% python3 -q
>>> import numpy as np
>>> np.set_printoptions(precision=1, suppress=True, linewidth=200)
>>> def rd(a):
...     return np.round(a, 1) + 0
... 
>>> data = np.load("mat.npy")
>>> rd(data)
array([[ 4. ,  0.5,  0.7, -2.9],
       [-1.5, -3.1,  1.9,  3.1],
       [ 3.8,  0.8,  0.4, -3.1],
       [-1.4,  3.5, -3. , -1.4],
       [ 3.8, -1.8,  2.3, -1.4],
       [ 0.6, -3.6,  2.8,  2. ],
       [-4.1,  0.6, -1.5,  2.4],
       [-3.9, -0.6, -0.6,  3. ],
       [-3.5, -1.5,  0.1,  3.3],
       [-3.9, -0.5, -0.7,  2.9],
       [-1. , -3.3,  2.2,  2.9],
       [ 4.1, -0.5,  1.4, -2.4],
       [ 2.8,  2.2, -0.9, -3.4],
       [ 4.1, -0.4,  1.4, -2.4],
       [ 1.8, -3.4,  3. ,  1.1]])
>>> # null space of dimension 2
>>> z = data[:, 3] > np.median(data[:, 3])
>>> u = data[z].mean(axis=0) - data[~z].mean(axis=0)
>>> rd((((data - data.mean(axis=0)) @ u > 0) == z).mean())
np.float64(0.9)
>>> rd(u)
array([-5.4, -1.8, -0.1,  4.8])
>>> ((data - data.mean(axis=0)) @ u > 0).astype(int)
array([0, 1, 0, 0, 0, 1, 1, 1, 1, 1, 1, 0, 0, 0, 1])
>>> cen = data - data.mean(axis=0)
>>> left, sigma, Vh = np.linalg.svd(cen, full_matrices=False)
>>> rd((sigma ** 2).sum() ** 2 / (sigma ** 4).sum())
np.float64(1.8)
>>> np.abs(left[:, 0]).argmax()
np.int64(7)
>>> rd(Vh[0] * np.sign(Vh[0, np.abs(Vh[0]).argmax()]))
array([ 0.8,  0.2,  0.1, -0.6])
>>> np.linalg.matrix_rank(cen)
np.int64(2)
>>> (np.sign(left[:, 0]) == np.sign(left[0, 0])).astype(int)
array([1, 0, 1, 1, 1, 0, 0, 0, 0, 0, 0, 1, 1, 1, 1])
>>> gram = np.cov(data, rowvar=False)
>>> rd(np.polyfit(data[:, 2], data[:, 0], 1))
array([ 0.9, -0.2])
>>> np.argwhere(np.triu(np.abs(np.corrcoef(data.T)) > 0.8, 1))
array([[0, 3],
       [1, 2]])
>>> rd(np.median(data, axis=0))
array([ 0.6, -0.5,  0.7,  1.1])
>>> cent = data[[2, 13]].astype(float)
>>> for _ in range(7):
...     z = np.linalg.norm(data[:, None] - cent, axis=-1).argmin(axis=1)
...     cent = np.array([data[z == j].mean(axis=0) for j in range(2)])
... 
>>> z
array([0, 1, 0, 0, 0, 1, 1, 1, 1, 1, 1, 0, 0, 0, 1])
>>> np.abs(cent[1] - cent[0]).argmax()
np.int64(3)
>>> np.bincount(z)
array([7, 8])
>>> r = np.linalg.matrix_rank(data)
>>> r
np.int64(2)
>>> N = np.linalg.svd(data)[2][r:].T
>>> N.shape
(4, 2)
>>> rd(N @ N.T)
array([[ 0.3,  0.1, -0.2,  0.4],
       [ 0.1,  0.5,  0.4,  0.3],
       [-0.2,  0.4,  0.6, -0.1],
       [ 0.4,  0.3, -0.1,  0.5]])
>>> [int(np.linalg.matrix_rank(np.delete(data, i, axis=0))) for i in range(15)]
[2, 2, 2, 2, 2, 2, 2, 2, 2, 2, 2, 2, 2, 2, 2]
>>> np.allclose(data @ N, 0)
True
>>> np.linalg.matrix_rank(data.T @ data), np.linalg.matrix_rank(data @ data.T)
(np.int64(2), np.int64(2))
>>> arr = np.array([[3.0, 3.0, 2.0, 0.0, 2.0, 1.0, -1.0],
...     [3.0, 11.0, 6.0, 0.0, 6.0, 3.0, -3.0],
...     [2.0, 6.0, 6.0, 0.0, 4.0, 2.0, -2.0],
...     [0.0, 0.0, 0.0, 2.0, 0.0, 0.0, 0.0],
...     [2.0, 6.0, 4.0, 0.0, 6.0, 2.0, -2.0],
...     [1.0, 3.0, 2.0, 0.0, 2.0, 3.0, -1.0],
...     [-1.0, -3.0, -2.0, 0.0, -2.0, -1.0, 3.0]])
>>> arr
array([[ 3.,  3.,  2.,  0.,  2.,  1., -1.],
       [ 3., 11.,  6.,  0.,  6.,  3., -3.],
       [ 2.,  6.,  6.,  0.,  4.,  2., -2.],
       [ 0.,  0.,  0.,  2.,  0.,  0.,  0.],
       [ 2.,  6.,  4.,  0.,  6.,  2., -2.],
       [ 1.,  3.,  2.,  0.,  2.,  3., -1.],
       [-1., -3., -2.,  0., -2., -1.,  3.]])
>>> # splits into 2 blocks
>>> vals, vecs = np.linalg.eigh(arr)
>>> x = np.array([5, 1, 4, 5, 0, 0, 1])
>>> rd(x @ arr @ x / (x @ x)), rd(vals[0]), rd(vals[-1])
(np.float64(5.3), np.float64(2.0), np.float64(22.0))
>>> rd(vecs * np.sqrt(vals) @ vecs.T)
array([[ 1.6,  0.5,  0.3,  0. ,  0.3,  0.2, -0.2],
       [ 0.5,  2.9,  1. ,  0. ,  1. ,  0.5, -0.5],
       [ 0.3,  1. ,  2.1,  0. ,  0.7,  0.3, -0.3],
       [ 0. ,  0. ,  0. ,  1.4,  0. ,  0. ,  0. ],
       [ 0.3,  1. ,  0.7,  0. ,  2.1,  0.3, -0.3],
       [ 0.2,  0.5,  0.3,  0. ,  0.3,  1.6, -0.2],
       [-0.2, -0.5, -0.3,  0. , -0.3, -0.2,  1.6]])
>>> rd(vecs * np.maximum(vals, 0) @ vecs.T)
array([[ 3.,  3.,  2.,  0.,  2.,  1., -1.],
       [ 3., 11.,  6.,  0.,  6.,  3., -3.],
       [ 2.,  6.,  6.,  0.,  4.,  2., -2.],
       [ 0.,  0.,  0.,  2.,  0.,  0.,  0.],
       [ 2.,  6.,  4.,  0.,  6.,  2., -2.],
       [ 1.,  3.,  2.,  0.,  2.,  3., -1.],
       [-1., -3., -2.,  0., -2., -1.,  3.]])
